% python3 -q
>>> import numpy as np
>>> np.set_printoptions(precision=2, suppress=True, linewidth=100, sign=" ")
>>> J = np.load("dump.npy")
>>> J
array([[-4.81,  4.85, -0.51,  1.53],
       [-3.36,  3.52,  4.08, 12.77],
       [-6.19,  3.92, -0.1 ,  0.02],
       [ 1.47,  4.53,  0.31,  2.47],
       [-5.  ,  5.63,  0.64, -0.04],
       [-1.  ,  3.51, -0.47,  0.86],
       [-2.95,  1.22,  4.1 , 13.9 ],
       [ 0.36,  4.73,  0.3 ,  0.18],
       [ 1.06,  4.13,  3.62, -0.86],
       [-5.74,  2.57,  3.55, 11.26],
       [-1.02,  5.16,  0.25,  1.04],
       [ 1.41,  5.9 ,  2.17,  2.1 ],
       [-4.13,  3.05, -0.69,  4.25],
       [ 1.24,  4.58, -1.43,  1.29],
       [-5.71,  3.55,  4.62, 11.36],
       [ 0.05,  6.71,  0.86,  1.63],
       [-3.27,  2.61,  4.94, 13.39],
       [-5.15,  4.46,  0.53,  3.85],
       [ 0.14,  5.42, -0.32,  0.72],
       [-4.56,  5.92,  0.42,  1.93],
       [-3.56,  0.76,  5.22, 10.69]])
>>> lab = J[:, 0] > np.median(J[:, 0])
>>> r0 = J[lab].mean(axis=0) - J[~lab].mean(axis=0)
>>> round((((J - J.mean(axis=0)) @ r0 > 0) == lab).mean(), 2)
np.float64(0.76)
>>> np.argsort(-np.abs(r0).round(6), kind="stable")
array([ 0,  3,  2,  1])
>>> print(lab.astype(int))
[ 0  0  0  1  0  1  1  1  1  0  1  1  0  1  0  1  0  0  1  0  0]
>>> r0
array([ 4.76,  0.88, -1.12, -4.12])
>>> print(((J - J.mean(axis=0)) @ r0 > 0).astype(int))
[ 1  0  1  1  1  1  0  1  1  0  1  1  0  1  0  1  0  0  1  1  0]
